% ipython --no-banner

In [1]: import numpy as np

In [2]: from numpy import linalg as LA

In [3]: np.set_printoptions(precision=2, suppress=True, linewidth=140, sign=" ")

In [4]: rd = lambda a: np.round(a, 2) + 0

In [5]: A = np.loadtxt("m.csv", delimiter=",")

In [6]: print(A)
[[ 1.  0.  0.]
 [ 0.  0.  0.]
 [ 0.  0.  0.]]

In [7]: # triangular, det is the product of the diagonal

In [8]: Uu, sigma, vt = LA.svd(A)

In [9]: print(np.argmax(sigma[:-1] / (sigma[1:] + 1e-6)) + 1)
1

In [10]: print(sigma)
[ 1.  0.  0.]

In [11]: M2 = Uu[:, :1] @ np.diag(sigma[:1]) @ vt[:1]

In [12]: print(LA.matrix_rank(A, rtol=0.05))
1

In [13]: print(np.abs(A - M2).max())
0.0

In [14]: print(np.prod(np.diag(A)), rd(LA.det(A)))
0.0 0.0

In [15]: print(rd(LA.matrix_power(A - np.diag(np.diag(A)), 3)))
[[ 0.  0.  0.]
 [ 0.  0.  0.]
 [ 0.  0.  0.]]

In [16]: print(rd(np.sort(LA.eigvals(A))))
[ 0.  0.  1.]

In [17]: feats = np.load("out1.npy")

In [18]: print(feats)
[[ -9.1   -0.92   1.31]
 [  2.58   8.07   5.31]
 [  2.07   5.96   5.04]
 [ -7.86  -2.52  -1.68]
 [ -9.38  -1.35  -0.36]
 [  4.31   6.64   5.16]
 [ -8.09  -2.09  -0.24]
 [  2.8    7.96   4.38]
 [  3.15   7.14   4.97]
 [-11.36   0.69   1.16]
 [ -7.72  -2.18   0.99]
 [ -9.25  -2.49   1.76]
 [ -7.29  -1.3    1.84]
 [ -6.5   -1.39   1.87]
 [  2.     6.47   5.47]
 [  1.54   7.02   5.67]
 [  2.98   6.02   5.29]
 [  0.38   5.51   5.84]
 [ -7.77   0.71   2.06]
 [  4.47   6.43   4.96]
 [  1.5    7.     3.02]
 [-11.    -1.39   1.86]]

In [19]: cov = np.cov(feats, rowvar=False)

In [20]: print(np.argsort(-feats.std(axis=0).round(6), kind="stable"))
[ 0  1  2]

In [21]: print(cov.shape)
(3, 3)

In [22]: print(np.median(feats, axis=0))
[-3.06  3.11  2.54]

In [23]: print(rd(np.corrcoef(feats.T)))
[[ 1.    0.94  0.87]
 [ 0.94  1.    0.9 ]
 [ 0.87  0.9   1.  ]]

In [24]: print(rd(LA.eigvalsh(cov)[::-1]))
[ 55.38   1.52   0.8 ]
